% ipython --no-banner

In [1]: import numpy as np

In [2]: np.set_printoptions(suppress=True, linewidth=120)

In [3]: def rd(a):
   ...:     return np.round(a, 2) + 0
   ...: 

In [4]: data = np.loadtxt("mat.csv", delimiter=",")

In [5]: print(rd(data))
[[-0.52  0.52 -0.54]
 [-0.77 -0.52 -0.04]
 [ 0.26 -0.66 -0.53]
 [-0.26 -0.14  0.66]]

In [6]: hat = data @ np.linalg.solve(data.T @ data, data.T)

In [7]: print(rd(hat))
[[ 0.83  0.15 -0.19 -0.29]
 [ 0.15  0.87  0.16  0.25]
 [-0.19  0.16  0.78 -0.32]
 [-0.29  0.25 -0.32  0.52]]

In [8]: np.trace(hat)
Out[8]: np.float64(3.0)

In [9]: print(rd(np.linalg.eigvalsh(hat)))
[0. 1. 1. 1.]

In [10]: u = np.array([0, 1])

In [11]: rd(np.convolve(data[1], u))
Out[11]: array([ 0.  , -0.77, -0.52, -0.04])

In [12]: print(rd(np.cross(data[1, :3], data[3, :3])))
[-0.35  0.52 -0.03]

In [13]: rd(np.correlate(data[1], data[3], "full"))
Out[13]: array([-0.51, -0.24,  0.25,  0.14,  0.01])

In [14]: x = np.array([0, 1, 2])

In [15]: y = data @ x

In [16]: rd(np.linalg.solve(data.T @ data, data.T @ y))
Out[16]: array([0., 1., 2.])

In [17]: rd(np.linalg.lstsq(data, y)[0])
Out[17]: array([0., 1., 2.])

In [18]: rd(np.linalg.pinv(data) @ data)
Out[18]: 
array([[1., 0., 0.],
       [0., 1., 0.],
       [0., 0., 1.]])

In [19]: rng = np.random.default_rng(661)

In [20]: y = y + 0.1 * rng.normal(size=4)

In [21]: rd(y)
Out[21]: array([-0.7 , -0.55, -1.83,  1.23])

In [22]: beta, *_ = np.linalg.lstsq(data, y)

In [23]: rd(data.T @ (y - data @ beta))
Out[23]: array([0., 0., 0.])

In [24]: [round(float(np.linalg.norm(np.linalg.solve(data.T @ data + lam * np.eye(3), data.T @ y))), 2) for lam in (0, 1, 10, 100)]
Out[24]: [2.37, 1.19, 0.22, 0.02]

In [25]: beta.round()
Out[25]: array([-0.,  1.,  2.])
